$ python3 -q
>>> import numpy as np
>>> from numpy import linalg as LA
>>> np.set_printoptions(precision=2, suppress=True, linewidth=100, sign=" ")
>>> F = np.loadtxt("test14.csv", delimiter=",")
>>> F
array([[ 0.,  1.,  0.,  0.,  0.,  1.,  1.,  1.,  0.],
       [ 1.,  0.,  0.,  0.,  0.,  1.,  1.,  1.,  0.],
       [ 0.,  0.,  0.,  1.,  1.,  0.,  0.,  0.,  1.],
       [ 0.,  0.,  1.,  0.,  1.,  0.,  0.,  0.,  1.],
       [ 0.,  0.,  1.,  1.,  0.,  0.,  0.,  0.,  0.],
       [ 1.,  1.,  0.,  0.,  0.,  0.,  0.,  0.,  0.],
       [ 1.,  1.,  0.,  0.,  0.,  0.,  0.,  1.,  0.],
       [ 1.,  1.,  0.,  0.,  0.,  0.,  1.,  0.,  0.],
       [ 0.,  0.,  1.,  1.,  0.,  0.,  0.,  0.,  0.]])
>>> # column 8 repeats column 4
>>> rk = LA.matrix_rank(F)
>>> rk
np.int64(8)
>>> ns = LA.svd(F)[2][rk:].T
>>> np.round(ns[:, 0] / ns[np.abs(ns[:, 0]).round(6).argmax(), 0], 2) + 0
array([ 0.,  0.,  0.,  0.,  1.,  0.,  0.,  0., -1.])
>>> [int(LA.matrix_rank(np.delete(F, i, axis=0))) for i in range(9)]
[7, 7, 7, 7, 8, 7, 7, 7, 8]
>>> np.round(LA.norm(F, 2) / LA.norm(F), 2)
np.float64(0.65)
>>> A2 = np.array([[1, 0], [1, 2], [1, 0], [2, 0], [2, 0], [0, 0]])
>>> basis = np.array([[5, 5, 5, -4, -2], [2, 4, 1, -1, -1]])
>>> rng = np.random.default_rng(696)
>>> M = A2 @ basis + 0.05 * rng.normal(size=(6, 5))
>>> M
array([[ 4.97,  4.94,  4.97, -3.91, -2.05],
       [ 8.95, 12.99,  6.92, -5.96, -4.  ],
       [ 5.02,  5.03,  5.03, -3.98, -2.  ],
       [ 9.97, 10.01, 10.02, -7.91, -4.05],
       [ 9.97, 10.01,  9.95, -8.08, -4.03],
       [ 0.02,  0.04,  0.07, -0.1 ,  0.04]])
>>> LA.cond(M) > 100
np.True_
>>> [round(float(x), 2) for x in LA.svd(M, compute_uv=False)[:3]]
[35.78, 3.98, 0.16]
>>> A = np.loadtxt("mat.csv", delimiter=",")
>>> A
array([[ 1.  ,  0.  ,  0.  ,  0.  ,  0.  ,  0.  ,  0.  ,  0.  ,  0.  ,  0.  ,  0.  ,  0.  ,  0.  ],
       [ 0.  ,  1.  ,  0.  ,  0.  ,  0.  ,  0.  ,  0.  ,  0.  ,  0.  ,  0.  ,  0.  ,  0.  ,  0.  ],
       [ 0.  ,  0.  , -0.68,  0.  ,  0.  ,  0.  ,  0.  ,  0.  ,  0.  ,  0.  ,  0.73,  0.  ,  0.  ],
       [ 0.  ,  0.  ,  0.  ,  1.  ,  0.  ,  0.  ,  0.  ,  0.  ,  0.  ,  0.  ,  0.  ,  0.  ,  0.  ],
       [ 0.  ,  0.  ,  0.  ,  0.  ,  1.  ,  0.  ,  0.  ,  0.  ,  0.  ,  0.  ,  0.  ,  0.  ,  0.  ],
       [ 0.  ,  0.  ,  0.  ,  0.  ,  0.  ,  1.  ,  0.  ,  0.  ,  0.  ,  0.  ,  0.  ,  0.  ,  0.  ],
       [ 0.  ,  0.  ,  0.  ,  0.  ,  0.  ,  0.  ,  1.  ,  0.  ,  0.  ,  0.  ,  0.  ,  0.  ,  0.  ],
       [ 0.  ,  0.  ,  0.  ,  0.  ,  0.  ,  0.  ,  0.  ,  1.  ,  0.  ,  0.  ,  0.  ,  0.  ,  0.  ],
       [ 0.  ,  0.  ,  0.  ,  0.  ,  0.  ,  0.  ,  0.  ,  0.  ,  1.  ,  0.  ,  0.  ,  0.  ,  0.  ],
       [ 0.  ,  0.  ,  0.  ,  0.  ,  0.  ,  0.  ,  0.  ,  0.  ,  0.  ,  1.  ,  0.  ,  0.  ,  0.  ],
       [ 0.  ,  0.  , -0.73,  0.  ,  0.  ,  0.  ,  0.  ,  0.  ,  0.  ,  0.  , -0.68,  0.  ,  0.  ],
       [ 0.  ,  0.  ,  0.  ,  0.  ,  0.  ,  0.  ,  0.  ,  0.  ,  0.  ,  0.  ,  0.  ,  1.  ,  0.  ],
       [ 0.  ,  0.  ,  0.  ,  0.  ,  0.  ,  0.  ,  0.  ,  0.  ,  0.  ,  0.  ,  0.  ,  0.  ,  1.  ]])
>>> w1 = np.array([[3, 2, 1],
...     [3, 3, 1],
...     [3, 0, 1],
...     [2, 3, 1],
...     [3, 1, 3],
...     [2, 0, 0],
...     [1, 0, 1],
...     [3, 1, 0],
...     [3, 3, 3],
...     [2, 1, 2],
...     [1, 3, 0],
...     [1, 3, 1],
...     [2, 2, 1]])
>>> c = np.array([1, 0, 2])
>>> H = np.maximum(A @ w1 + c, 0)
>>> LA.matrix_rank(H)
np.int64(3)
>>> H
array([[ 4.  ,  2.  ,  3.  ],
       [ 4.  ,  3.  ,  3.  ],
       [ 0.  ,  2.19,  1.32],
       [ 3.  ,  3.  ,  3.  ],
       [ 4.  ,  1.  ,  5.  ],
       [ 3.  ,  0.  ,  2.  ],
       [ 2.  ,  0.  ,  3.  ],
       [ 4.  ,  1.  ,  2.  ],
       [ 4.  ,  3.  ,  5.  ],
       [ 3.  ,  1.  ,  4.  ],
       [ 0.  ,  0.  ,  1.27],
       [ 2.  ,  3.  ,  3.  ],
       [ 3.  ,  2.  ,  3.  ]])
>>> basis = np.array([[0, 1], [0, 0], [0, 0]])
>>> H @ basis
array([[ 0.,  4.],
       [ 0.,  4.],
       [ 0.,  0.],
       [ 0.,  3.],
       [ 0.,  4.],
       [ 0.,  3.],
       [ 0.,  2.],
       [ 0.,  4.],
       [ 0.,  4.],
       [ 0.,  3.],
       [ 0.,  0.],
       [ 0.,  2.],
       [ 0.,  3.]])
